% python3 -q
>>> import numpy as np
>>> np.set_printoptions(precision=2, suppress=True, linewidth=100, legacy="1.25")
>>> theta = np.deg2rad(30)
>>> arr = np.eye(4)
>>> arr[np.ix_([3, 1], [3, 1])] = [[np.cos(theta), -np.sin(theta)], [np.sin(theta), np.cos(theta)]]
>>> print(arr)
[[ 1.    0.    0.    0.  ]
 [ 0.    0.87  0.    0.5 ]
 [ 0.    0.    1.    0.  ]
 [ 0.   -0.5   0.    0.87]]
>>> # columns are unit length and at right angles
>>> rng = np.random.default_rng(514355)
>>> lab = rng.permutation(4)
>>> print(lab)
[1 2 0 3]
>>> M2 = arr[lab][:, lab]
>>> print(M2)
[[ 0.87  0.    0.    0.5 ]
 [ 0.    1.    0.    0.  ]
 [ 0.    0.    1.    0.  ]
 [-0.5   0.    0.    0.87]]
>>> print(np.allclose(M2, arr))
False
>>> print(np.diag(M2))
[0.87 1.   1.   0.87]
>>> K = np.eye(3, dtype=int)[rng.permutation(3)]
>>> print(K)
[[1 0 0]
 [0 0 1]
 [0 1 0]]
>>> M2 = K / np.linalg.norm(K, axis=1, keepdims=True)
>>> G = M2 @ M2.T
>>> print(np.linalg.norm(M2, axis=1))
[1. 1. 1.]
>>> print((G - 2 * np.eye(3)).round(6).argmax(axis=1))
[1 0 0]
>>> print(G)
[[1. 0. 0.]
 [0. 1. 0.]
 [0. 0. 1.]]
>>> print(G[2])
[0. 0. 1.]
>>> print(np.degrees(np.arccos(np.clip(G[2, 1], -1, 1))))
90.0
>>> proj = np.triu(np.array([[2, -2, -2], [-1, -1, -2], [0, -1, -1]]), 1) + np.eye(3)
>>> M2 = proj @ K @ np.linalg.inv(proj)
>>> print(np.poly(M2))
[ 1. -1. -1.  1.]
>>> w, V = np.linalg.eigh(K)
>>> print((w > 1e-8).sum(), (w < -1e-8).sum())
2 1
>>> print(np.round(V.T @ V, 2) + 0)
[[1. 0. 0.]
 [0. 1. 0.]
 [0. 0. 1.]]
>>> print(w)
[-1.  1.  1.]
>>> print(np.round(V.T @ K @ V, 2) + 0)
[[-1.  0.  0.]
 [ 0.  1.  0.]
 [ 0.  0.  1.]]
>>> print(w.sum(), np.trace(K))
1.0 1
>>> print(np.unique(w.round(6) + 0, return_counts=True)[1])
[1 2]
>>> print(np.linalg.svd(K, compute_uv=False))
[1. 1. 1.]
>>> f = np.array([1, 5, -4])
>>> M2 = K + np.outer(f, np.eye(3)[2])
>>> print(M2)
[[ 1.  0.  1.]
 [ 0.  0.  6.]
 [ 0.  1. -4.]]
>>> print(round(np.linalg.det(M2) / np.linalg.det(K), 2), np.round(1 + np.linalg.solve(K, f)[2], 2))
6.0 6.0
>>> print(np.linalg.matrix_rank(M2 - K))
1
>>> F = np.loadtxt("arr.csv", delimiter=",")
>>> print(F)
[[  0.9   -0.7   -3.52]
 [ -0.3   -2.1  -10.53]
 [ -1.1    0.2    0.99]
 [  0.7   -0.8   -4.  ]
 [  0.7   -1.    -4.98]
 [ -0.9   -0.7   -3.5 ]
 [ -0.8   -1.2   -5.99]
 [  1.6   -0.3   -1.49]
 [  1.    -0.1   -0.5 ]
 [ -0.5   -0.9   -4.46]
 [ -0.7   -0.1   -0.5 ]
 [ -0.8    0.6    2.99]
 [  1.     0.8    3.99]
 [  0.1   -0.8   -3.98]]
>>> # column 2 is much longer than the rest
>>> lab = F[:, 2] > np.median(F[:, 2])
>>> f = F[lab].mean(axis=0) - F[~lab].mean(axis=0)
>>> print(((F - F.mean(axis=0)) @ f > 0).astype(int))
[0 0 1 0 0 0 0 1 1 0 1 1 1 0]
>>> print(round((((F - F.mean(axis=0)) @ f > 0) == lab).mean(), 2))
0.93
>>> M = np.load("mat.npy")
>>> print(M)
[[-1 -1  2]
 [ 2  2 -2]]
>>> # column 1 repeats column 0
>>> theta = np.radians(60)
>>> r_ = np.eye(3)
>>> r_[2, 2] = r_[0, 0] = np.cos(theta)
>>> r_[2, 0], r_[0, 2] = -np.sin(theta), np.sin(theta)
>>> print(r_)
[[ 0.5   0.    0.87]
 [ 0.    1.    0.  ]
 [-0.87  0.    0.5 ]]
>>> M2 = M @ r_.T
>>> print(np.allclose(np.linalg.norm(M, axis=1), np.linalg.norm(M2, axis=1)))
True
>>> print(np.allclose(M @ M.T, M2 @ M2.T))
True
>>> f, v = M[0], M[1]
>>> print(f @ f)
6
>>> print(f @ v)
-8
>>> pr = (f @ v) / (f @ f) * f
>>> print(round(float((v - pr) @ f), 2))
-0.0
>>> print(np.linalg.matrix_rank(np.outer(f, v)))
1
>>> M2 = M / np.sqrt((M ** 2).mean(axis=1, keepdims=True))
>>> print(np.linalg.matrix_rank(M2) == np.linalg.matrix_rank(M))
True
>>> M2 = np.array([[5, 7, 1, 5, 1], [7, 2, 3, 9, 9], [4, 8, 9, 8, 8]])
>>> W0 = M2.T @ M2
>>> print(W0)
[[ 90  81  62 120 100]
 [ 81 117  85 117  89]
 [ 62  85  91 104 100]
 [120 117 104 170 150]
 [100  89 100 150 146]]
>>> G = W0.T @ W0
>>> print(np.diag(G))
[42905 49085 40166 90305 71737]
>>> print(G)
[[42905 44977 40587 62125 55009]
 [44977 49085 43770 65489 57557]
 [40587 43770 40166 59529 53065]
 [62125 65489 59529 90305 80213]
 [55009 57557 53065 80213 71737]]
>>> print((W0 @ W0.T).shape)
(5, 5)
>>> print(np.trace(G), (W0 ** 2).sum())
294198 294198
>>> print(np.round(np.linalg.svd(W0, compute_uv=False) ** 2, 2) + 0)
[291365.78   1880.02    952.2       0.        0.  ]
>>> G = M.T @ M
>>> print(G)
[[ 5  5 -6]
 [ 5  5 -6]
 [-6 -6  8]]
>>> print(np.allclose(W0, W0.T))
True
>>> print(np.allclose(W0 @ W0.T, W0.T @ W0))
True
>>> print(np.round(np.sort(np.abs(np.linalg.eigvals(W0))), 2) + 0)
[  0.     0.    30.86  43.36 539.78]
>>> print(round(np.linalg.det(W0), 2))
-0.0
>>> W0.inv()
Traceback (most recent call last):
  File "<python-input-80>", line 1, in <module>
    W0.inv()
    ^^^^^^
AttributeError: 'numpy.ndarray' object has no attribute 'inv'
>>> m1 = np.load("test16.npy")
>>> print(m1)
[[ 5  1  0  1  1  4  0]
 [ 1  1  0  0  3  4  2]
 [ 5  5  0  0  3  8  0]
 [ 9  5  0  0  1  8  0]
 [11  3  0  3  0  6  0]
 [ 8  6  0  0  2  9  0]
 [ 5  5  0  0  3  8  0]
 [10  4  0  1  0  7  0]
 [ 1  1  0  0  3  4  2]
 [ 6  4  0  0  2  7  0]
 [ 5  5  0  0  3  8  0]
 [ 2  4  0  0  4  7  0]
 [ 0  3  0  0  5  6  2]
 [ 9  5  0  0  1  8  0]
 [ 2  4  0  0  4  7  0]
 [ 1  1  0  0  3  4  2]
 [ 5  1  0  1  1  4  0]
 [ 2  4  0  0  4  7  0]
 [ 8  6  0  0  2  9  0]
 [ 5  1  0  1  1  4  0]
 [ 7  3  0  0  1  6  0]
 [ 4  2  0  0  2  5  0]
 [10  4  0  1  0  7  0]
 [10  4  0  1  0  7  0]
 [ 7  3  0  0  1  6  0]
 [ 1  1  0  0  3  4  2]
 [ 2  4  0  0  4  7  0]
 [ 1  1  0  0  3  4  2]
 [ 7  3  0  0  1  6  0]]
>>> # null space of dimension 1
>>> M2 = m1 / np.linalg.norm(m1, axis=1, keepdims=True)
>>> G = M2 @ M2.T
>>> print((G - 2 * np.eye(29)).round(6).argmax(axis=1))
[16  8  6 13  7 18  2 22  1  5  2 14  1  3 11  1  0 11  5  0 24  9  7  7 20  1 11  1 20]
>>> print(G[28])
[0.97 0.68 0.93 1.   0.95 0.98 0.93 0.99 0.68 0.98 0.93 0.8  0.6  1.   0.8  0.68 0.97 0.8  0.98
 0.97 1.   0.97 0.99 0.99 1.   0.68 0.8  0.68 1.  ]
>>> print(round(np.degrees(np.arccos(np.clip(G[28, 26], -1, 1))), 2))
36.75
>>> U, s, Vh = np.linalg.svd(m1)
>>> V = Vh[:(s > 1e-8).sum()]
>>> x = m1[6] + 4 * m1[7] + rng.integers(2) * np.eye(7)[4]
>>> print(x)
[45. 21.  0.  4.  3. 36.  0.]
>>> print(round(float(np.linalg.norm(x - V.T @ V @ x)), 2))
0.0
>>> print(np.round(V.T @ V, 2) + 0)
[[1. 0. 0. 0. 0. 0. 0.]
 [0. 1. 0. 0. 0. 0. 0.]
 [0. 0. 0. 0. 0. 0. 0.]
 [0. 0. 0. 1. 0. 0. 0.]
 [0. 0. 0. 0. 1. 0. 0.]
 [0. 0. 0. 0. 0. 1. 0.]
 [0. 0. 0. 0. 0. 0. 1.]]
>>> rank = np.linalg.matrix_rank(m1)
>>> print(rank)
6
>>> N = np.linalg.svd(m1)[2][rank:].T
>>> print(np.round(N @ N.T, 2) + 0)
[[0. 0. 0. 0. 0. 0. 0.]
 [0. 0. 0. 0. 0. 0. 0.]
 [0. 0. 1. 0. 0. 0. 0.]
 [0. 0. 0. 0. 0. 0. 0.]
 [0. 0. 0. 0. 0. 0. 0.]
 [0. 0. 0. 0. 0. 0. 0.]
 [0. 0. 0. 0. 0. 0. 0.]]
>>> print(np.linalg.matrix_rank(m1.T @ m1), np.linalg.matrix_rank(m1 @ m1.T))
6 6
>>> print([int(np.linalg.matrix_rank(m1[:, :j + 1])) for j in range(7)])
[1, 2, 2, 3, 4, 5, 6]
>>> print(N.shape)
(7, 1)
>>> print([int(np.linalg.matrix_rank(np.delete(m1, i, axis=0))) for i in range(29)])
[6, 6, 6, 6, 6, 6, 6, 6, 6, 6, 6, 6, 6, 6, 6, 6, 6, 6, 6, 6, 6, 6, 6, 6, 6, 6, 6, 6, 6]
>>> print(np.allclose(m1 @ N, 0))
True
>>> data = np.loadtxt("w.csv", delimiter=",")
>>> print(data)
[[ 1.4  -0.7  -0.1  -3.3   0.4  -0.7 ]
 [-1.7   1.3   0.2   4.89 -0.2   1.5 ]
 [-0.9  -2.   -0.3  -8.04 -0.3   0.2 ]
 [-1.2   0.3   0.5   0.9   0.   -0.2 ]
 [ 0.9   0.3  -0.7   1.52  0.2   0.1 ]
 [ 0.   -1.    0.6  -4.09  0.5   1.7 ]
 [-0.7  -1.3  -0.6  -5.08  0.   -0.8 ]
 [-1.2  -0.5   0.3  -1.91 -1.4   0.1 ]
 [ 0.7   0.    0.4   0.06  0.5   0.5 ]
 [ 0.9  -0.4   0.1  -1.72  1.7   0.7 ]
 [ 0.4   0.4  -1.2   1.55 -0.9  -0.4 ]
 [-0.6   0.3  -1.1   1.01 -0.8   1.  ]
 [-1.2   0.    0.1  -0.19 -0.7  -0.8 ]
 [-0.2   2.5  -1.1   9.67 -0.7   0.8 ]
 [ 1.   -0.3   0.7  -1.02 -0.6   1.1 ]
 [ 0.    1.2   1.3   4.26  0.3   0.8 ]
 [ 0.6   0.3   0.    0.75 -0.8  -1.1 ]
 [-1.9  -0.5  -0.3  -1.92 -0.3   0.  ]
 [ 1.5   1.6  -0.6   6.58  1.9   0.4 ]]
>>> M2 = data + rng.integers(-2, 3, (19, 5)) @ rng.integers(-2, 3, (5, 6))
>>> print(M2)
[[ -0.6    1.3    1.9   -4.3    0.4   -5.7 ]
 [ -3.7   -0.7   -7.8   11.89  -3.2   11.5 ]
 [ -3.9    4.    -5.3   -5.04   4.7    4.2 ]
 [ -1.2    8.3   -5.5    4.9    6.     7.8 ]
 [  4.9   -7.7   -2.7    5.52  -7.8    6.1 ]
 [  1.    -3.     1.6   -5.09   0.5    0.7 ]
 [  0.3   -3.3   -5.6   -0.08  -4.     8.2 ]
 [ -4.2    5.5   -4.7    1.09   3.6    4.1 ]
 [ -1.3   -2.     6.4   -4.94  -0.5   -9.5 ]
 [ -0.1   -6.4    2.1   -2.72  -3.3   -2.3 ]
 [  1.4   -1.6   -4.2    4.55  -1.9    3.6 ]
 [  0.4    0.3    3.9   -2.99  -0.8   -5.  ]
 [-10.2   12.    -3.9   -0.19   9.3   -1.8 ]
 [ -0.2    0.5    0.9    8.67  -2.7   -2.2 ]
 [ -8.     3.7   -7.3    2.98   1.4    8.1 ]
 [ -3.     5.2    5.3    0.26   3.3   -7.2 ]
 [  1.6    0.3   -7.     6.75  -2.8   10.9 ]
 [  1.1   -6.5    5.7   -4.92  -4.3   -8.  ]
 [  5.5   -4.4    2.4    5.58  -4.1    0.4 ]]
>>> print(M2 - data)
[[ -2.   2.   2.  -1.   0.  -5.]
 [ -2.  -2.  -8.   7.  -3.  10.]
 [ -3.   6.  -5.   3.   5.   4.]
 [  0.   8.  -6.   4.   6.   8.]
 [  4.  -8.  -2.   4.  -8.   6.]
 [  1.  -2.   1.  -1.   0.  -1.]
 [  1.  -2.  -5.   5.  -4.   9.]
 [ -3.   6.  -5.   3.   5.   4.]
 [ -2.  -2.   6.  -5.  -1. -10.]
 [ -1.  -6.   2.  -1.  -5.  -3.]
 [  1.  -2.  -3.   3.  -1.   4.]
 [  1.   0.   5.  -4.   0.  -6.]
 [ -9.  12.  -4.   0.  10.  -1.]
 [  0.  -2.   2.  -1.  -2.  -3.]
 [ -9.   4.  -8.   4.   2.   7.]
 [ -3.   4.   4.  -4.   3.  -8.]
 [  1.   0.  -7.   6.  -2.  12.]
 [  3.  -6.   6.  -3.  -4.  -8.]
 [  4.  -6.   3.  -1.  -6.   0.]]
>>> x = np.array([-6, -7, 4, -2, -2, 3])
>>> rhs = data @ x
>>> print(np.linalg.solve(data.T @ data, data.T @ rhs))
[-6. -7.  4. -2. -2.  3.]
>>> print(np.linalg.lstsq(data, rhs)[0])
[-6. -7.  4. -2. -2.  3.]
>>> rhs = rhs + 0.02 * rng.normal(size=19)
>>> print(rhs)
[ -0.17  -2.98  35.46   4.72 -13.47  21.69  18.67  18.82  -2.21  -0.04 -12.5   -0.32   6.97 -36.23
   5.42  -9.94  -8.94  18.18 -38.38]
>>> c, *_ = np.linalg.lstsq(data, rhs)
>>> print(c)
[-6.01 -6.96  3.99 -2.01 -1.99  3.  ]
>>> print(round(np.linalg.norm(rhs - data @ c), 2))
0.07
>>> print(c.round())
[-6. -7.  4. -2. -2.  3.]
>>> print([round(float(np.linalg.norm(np.linalg.solve(data.T @ data + lam * np.eye(6), data.T @ rhs))), 2) for lam in (0, 1, 10, 100)])
[10.84, 8.37, 6.32, 3.24]
>>> lab = data[:, 4] > np.median(data[:, 4])
>>> f = data[lab].mean(axis=0) - data[~lab].mean(axis=0)
>>> print(((data - data.mean(axis=0)) @ f > 0).astype(int))
[1 0 1 0 1 1 1 0 1 1 0 0 0 0 1 0 0 0 0]
>>> print(lab.astype(int))
[1 0 0 1 1 1 1 0 1 1 0 0 0 0 0 1 0 0 1]
>>> Xc = data - data.mean(axis=0)
>>> V = np.linalg.svd(Xc)[2][:5]
>>> M2 = Xc - Xc @ V.T @ V
>>> print(np.linalg.norm(M2, axis=1).round(6).argmax())
0
>>> print(round(float(np.linalg.norm(M2) / np.linalg.norm(Xc)), 2))
0.01
>>> A = np.load("case9.npy")
>>> print(A)
[[44 -1  3  2  0  3  2  3]
 [ 0 23  3  3 -3  1  0 -1]
 [-2  1 27 -1 -1  0 -3 -3]
 [ 2 -2  2 14  2 -1  1 -1]
 [ 0  1  1 -2 42  2  2 -2]
 [-3  0  0 -2 -1 23  1  0]
 [ 1 -2 -3 -2  2  1 48 -3]
 [ 2 -3 -1 -3 -2 -1 -2 37]]
>>> theta = np.radians(72)
>>> r_ = np.eye(8)
>>> r_[2, 2] = r_[6, 6] = np.cos(theta)
>>> r_[2, 6], r_[6, 2] = -np.sin(theta), np.sin(theta)
>>> print(r_)
[[ 1.    0.    0.    0.    0.    0.    0.    0.  ]
 [ 0.    1.    0.    0.    0.    0.    0.    0.  ]
 [ 0.    0.    0.31  0.    0.    0.   -0.95  0.  ]
 [ 0.    0.    0.    1.    0.    0.    0.    0.  ]
 [ 0.    0.    0.    0.    1.    0.    0.    0.  ]
 [ 0.    0.    0.    0.    0.    1.    0.    0.  ]
 [ 0.    0.    0.95  0.    0.    0.    0.31  0.  ]
 [ 0.    0.    0.    0.    0.    0.    0.    1.  ]]
>>> M2 = A @ r_.T
>>> print(round(float(np.linalg.det(r_)), 2), round(np.trace(r_), 2))
1.0 6.62
>>> print(np.allclose(A @ A.T, M2 @ M2.T))
True
>>> print(M2)
[[ 44.    -1.    -0.98   2.     0.     3.     3.47   3.  ]
 [  0.    23.     0.93   3.    -3.     1.     2.85  -1.  ]
 [ -2.     1.    11.2   -1.    -1.     0.    24.75  -3.  ]
 [  2.    -2.    -0.33  14.     2.    -1.     2.21  -1.  ]
 [  0.     1.    -1.59  -2.    42.     2.     1.57  -2.  ]
 [ -3.     0.    -0.95  -2.    -1.    23.     0.31   0.  ]
 [  1.    -2.   -46.58  -2.     2.     1.    11.98  -3.  ]
 [  2.    -3.     1.59  -3.    -2.    -1.    -1.57  37.  ]]
>>> print(np.allclose(np.linalg.norm(A, axis=1), np.linalg.norm(M2, axis=1)))
True
>>> print(np.linalg.svd(A, compute_uv=False), np.linalg.svd(M2, compute_uv=False))
[49.86 45.22 41.7  36.73 26.64 23.47 22.22 13.74] [49.86 45.22 41.7  36.73 26.64 23.47 22.22 13.74]
